% python3 -q
>>> import numpy as np
>>> np.set_printoptions(precision=2, suppress=True, linewidth=160, sign=" ")
>>> W0 = np.loadtxt("out19.csv", delimiter=",")
>>> print(W0)
[[  0.  12.  35.   0.   0.  35.   0.   0.   2.]
 [  0.   8.  25.   0.   0.  10.   0.   0.   0.]
 [  0.   0.  13.   0.   0.  25.   0.  28.   0.]
 [  0.   1.   9.   0.   0.   9.   4.   0.   5.]
 [  0.   7.  11.   3.   0.  10.   8.   0.  15.]
 [  0.   0.   0.   0.   4.   0.   9.   0.   5.]
 [  0.  12.  44.  11.   0.  26.   0.  20.   0.]
 [ 15.   0.   0.   0.   8.   0.  25.   0.  21.]
 [  0.   0.   9.   0.   0.  20.   0.  12.   0.]
 [  0.   0.   0.   0.  10.   6.   2.  10.   0.]
 [  0.  10.  23.   0.   0.  18.   0.   0.   6.]
 [  0.   0.  26.   0.   0.  32.   0.  14.   0.]
 [  0.   0.   9.  16.   0.   8.   0.   0.   0.]
 [  0.  14.  37.   5.   0.  27.   0.   1.   0.]
 [  0.   7.  32.   4.   0.  18.   0.  13.   0.]
 [ 14.   6.   9.   0.   4.   6.  20.   0.  14.]
 [  6.   0.   0.   5.   7.   0.  18.   0.  15.]
 [  0.   2.  13.  10.   0.   7.   0.   0.   0.]
 [  0.  16.  28.   2.   0.  13.   0.   0.   6.]
 [  0.   0.   3.   8.   0.   5.   2.   0.   6.]
 [ 15.   0.   0.   0.  11.   0.  25.   0.  19.]
 [  0.   3.  12.   2.   0.  21.   3.   0.  13.]
 [  0.  10.  28.   4.   0.  17.   0.   0.   0.]
 [  0.   0.   0.   0.  12.   0.   4.   2.   0.]
 [  8.  14.  25.   0.   0.  16.  10.   0.  10.]
 [  0.   0.  18.   3.   0.   9.   0.  13.   0.]
 [  3.   3.   0.  26.   3.   0.   5.   0.   9.]
 [  0.   6.  28.   7.   0.  18.   0.   8.   0.]
 [ 13.  11.  11.   0.   1.   0.  13.   0.  13.]
 [  0.   2.   8.   0.   0.   5.   8.   0.   6.]
 [  0.   5.  23.   0.   0.  28.   0.   0.   3.]
 [  0.   0.  12.   0.   0.  15.   0.  12.   0.]]
>>> Xc = W0 - W0.mean(axis=0)
>>> vecs = np.linalg.svd(Xc)[2][:1]
>>> M2 = Xc - Xc @ vecs.T @ vecs
>>> print(M2.std(axis=0))
[ 3.94  4.28  4.53  5.65  2.62  4.31  4.85  6.42  4.7 ]
>>> print(np.linalg.norm(M2, axis=1).round(6).argmax())
2
>>> print(round(np.linalg.norm(M2) / np.linalg.norm(Xc), 2))
0.63
>>> print(np.cov(Xc @ vecs.T, rowvar=False))
310.1513671619591
>>> d = np.linalg.norm(W0[:, None] - W0[None], axis=-1)
>>> print(d[19].round(6).argsort(kind="stable")[:4])
[ 19   3  29  12]
>>> print((d + 1e9 * np.eye(32)).round(6).argmin(axis=1))
[ 13  22   8  29  29  29  14  20  31  23  22  30  17   0  27  28  20  12  10   3   7   4   1   9  10  31  12  14  15   3  10   8]
>>> P = W0 @ np.linalg.solve(W0.T @ W0, W0.T)
>>> print(np.round(P @ W0[:, 0], 2) + 0)
[  0.   0.   0.   0.   0.   0.   0.  15.   0.   0.   0.   0.   0.   0.   0.  14.   6.   0.   0.   0.  15.   0.   0.   0.   8.   0.   3.   0.  13.   0.   0.
   0.]
>>> print(np.allclose(P @ P, P))
True
>>> print(np.trace(P))
9.0
>>> lab = W0[:, 2] > np.median(W0[:, 2])
>>> u = W0[lab].mean(axis=0) - W0[~lab].mean(axis=0)
>>> print(lab.astype(int))
[ 1  1  1  0  0  0  1  0  0  0  1  1  0  1  1  0  0  1  1  0  0  0  1  0  1  1  0  1  0  0  1  0]
>>> rng = np.random.default_rng(6531)
>>> F = np.array([[2, 1, 2, 1, 2, 1, 1, 2],
...     [2, 1, 1, 2, 1, 1, 0, 1],
...     [2, 1, 2, 1, 1, 0, 0, 0],
...     [0, 0, 2, 2, 2, 2, 0, 0],
...     [1, 1, 1, 2, 2, 2, 0, 0],
...     [2, 1, 2, 1, 2, 1, 1, 2],
...     [2, 0, 2, 1, 0, 0, 2, 2],
...     [2, 0, 1, 0, 2, 1, 1, 2],
...     [0, 0, 0, 1, 1, 1, 2, 1]]) * (rng.random((9, 8)) < 0.3)
>>> print(F)
[[ 2  1  2  0  0  1  0  0]
 [ 2  0  0  2  0  1  0  0]
 [ 0  1  2  1  0  0  0  0]
 [ 0  0  0  0  0  0  0  0]
 [ 1  1  0  0  2  0  0  0]
 [ 2  0  0  0  0  1  0  0]
 [ 0  0  0  0  0  0  0  0]
 [ 2  0  0  0  0  0  0  0]
 [ 0  0  0  0  0  1  2  1]]
>>> # looks like rank 6
>>> M2 = F[0, 0] * F[1:] - np.outer(F[1:, 0], F[0])
>>> print(M2)
[[ 0 -2 -4  4  0  0  0  0]
 [ 0  2  4  2  0  0  0  0]
 [ 0  0  0  0  0  0  0  0]
 [ 0  1 -2  0  4 -1  0  0]
 [ 0 -2 -4  0  0  0  0  0]
 [ 0  0  0  0  0  0  0  0]
 [ 0 -2 -4  0  0 -2  0  0]
 [ 0  0  0  0  0  2  4  2]]
>>> print(np.flatnonzero(~M2.round(6).any(axis=1)))
[ 2  5]
